% ipython --no-banner

In [1]: import numpy as np

In [2]: from numpy import linalg as LA

In [3]: np.set_printoptions(precision=4, suppress=True, linewidth=120)

In [4]: def tidy(a):
   ...:     return np.round(a, 4) + 0
   ...: 

In [5]: A2 = np.array([[5, 1, -6, 2],
   ...:     [5, 9, -2, -2],
   ...:     [9, 9, -2, -8],
   ...:     [3, -3, -5, 5],
   ...:     [-1, 3, 3, 5],
   ...:     [-2, -6, -8, 0],
   ...:     [8, 7, 7, 2]])

In [6]: W0 = A2.T @ A2

In [7]: W0
Out[7]: 
array([[209, 187,  -4, -46],
       [187, 266,  79, -74],
       [ -4,  79, 191,  12],
       [-46, -74,  12, 126]])

In [8]: f = np.array([1, 1, 2])

In [9]: np.cross(W0[1, :3], W0[2, :3])
Out[9]: array([ 44565, -36033,  15837])

In [10]: np.correlate(W0[1], W0[2], "full")
Out[10]: array([ 2244, 38909, 66527, 34467, -8957, -6162,   296])

In [11]: tidy(LA.norm(W0[0] - W0[1]))
Out[11]: np.float64(119.9917)

In [12]: tidy(LA.norm(W0, 2))
Out[12]: np.float64(460.2877)

In [13]: tidy(LA.norm(W0, 1)), tidy(LA.norm(W0, np.inf))
Out[13]: (np.float64(606.0), np.float64(606.0))

In [14]: theta = np.radians(72)

In [15]: r_ = np.eye(4)

In [16]: r_[0, 0] = r_[2, 2] = np.cos(theta)

In [17]: r_[0, 2], r_[2, 0] = -np.sin(theta), np.sin(theta)

In [18]: tidy(r_)
Out[18]: 
array([[ 0.309 ,  0.    , -0.9511,  0.    ],
       [ 0.    ,  1.    ,  0.    ,  0.    ],
       [ 0.9511,  0.    ,  0.309 ,  0.    ],
       [ 0.    ,  0.    ,  0.    ,  1.    ]])

In [19]: A2 = W0 @ r_.T

In [20]: tidy(A2)
Out[20]: 
array([[  68.3888,  187.    ,  197.5347,  -46.    ],
       [ -17.3473,  266.    ,  202.2599,  -74.    ],
       [-182.8879,   79.    ,   55.218 ,   12.    ],
       [ -25.6275,  -74.    ,  -40.0404,  126.    ]])

In [21]: tidy(LA.det(r_)), tidy(np.trace(r_))
Out[21]: (np.float64(1.0), np.float64(2.618))

In [22]: tidy(np.abs(A2 - W0).max(axis=0))
Out[22]: array([204.3473,   0.    , 201.5347,   0.    ])

In [23]: np.allclose(W0 @ W0.T, A2 @ A2.T)
Out[23]: True

In [24]: x = np.array([2, 3, 3, 4])

In [25]: h1 = np.maximum(W0 @ x, 0)

In [26]: h1
Out[26]: array([ 783, 1113,  850,  226])

In [27]: W0.T @ h1
Out[27]: array([357982, 492905, 249857, -79704])

In [28]: np.tanh(W0 @ x)
Out[28]: array([1., 1., 1., 1.])

In [29]: Lm = LA.cholesky(W0)

In [30]: tidy(Lm @ Lm.T)
Out[30]: 
array([[209., 187.,  -4., -46.],
       [187., 266.,  79., -74.],
       [ -4.,  79., 191.,  12.],
       [-46., -74.,  12., 126.]])

In [31]: A = np.load("sample15.npy")

In [32]: A
Out[32]: 
array([[0, 0, 0, 0],
       [1, 1, 2, 1],
       [3, 3, 4, 3],
       [0, 0, 0, 0],
       [0, 0, 0, 0],
       [0, 0, 0, 0],
       [0, 0, 0, 0],
       [0, 0, 0, 0],
       [0, 0, 0, 0],
       [0, 0, 0, 0],
       [1, 1, 2, 1],
       [2, 2, 2, 2],
       [0, 0, 0, 0],
       [2, 2, 2, 2],
       [1, 1, 2, 1],
       [0, 0, 0, 0],
       [3, 3, 4, 3],
       [1, 1, 2, 1],
       [1, 1, 2, 1],
       [3, 2, 2, 2]])

In [33]: G = np.cov(A, rowvar=False)

In [34]: tidy(np.corrcoef(A[:, 2], A[:, 3])[0, 1])
Out[34]: np.float64(0.9518)

In [35]: np.argsort(-A.std(axis=0).round(6), kind="stable")
Out[35]: array([2, 0, 1, 3])

In [36]: tidy(np.polyfit(A[:, 2], A[:, 3], 1))
Out[36]: array([ 0.7273, -0.0227])

In [37]: tidy(np.corrcoef(A.T))
Out[37]: 
array([[1.    , 0.9812, 0.9121, 0.9812],
       [0.9812, 1.    , 0.9518, 1.    ],
       [0.9121, 0.9518, 1.    , 0.9518],
       [0.9812, 1.    , 0.9518, 1.    ]])

In [38]: tidy(G)
Out[38]: 
array([[1.2526, 1.1421, 1.3895, 1.1421],
       [1.1421, 1.0816, 1.3474, 1.0816],
       [1.3895, 1.3474, 1.8526, 1.3474],
       [1.1421, 1.0816, 1.3474, 1.0816]])

In [39]: tidy(LA.eigvalsh(G)[::-1])
Out[39]: array([5.0989, 0.1497, 0.0199, 0.    ])

In [40]: G.shape
Out[40]: (4, 4)

In [41]: tidy(A.std(axis=0))
Out[41]: array([1.0909, 1.0137, 1.3266, 1.0137])
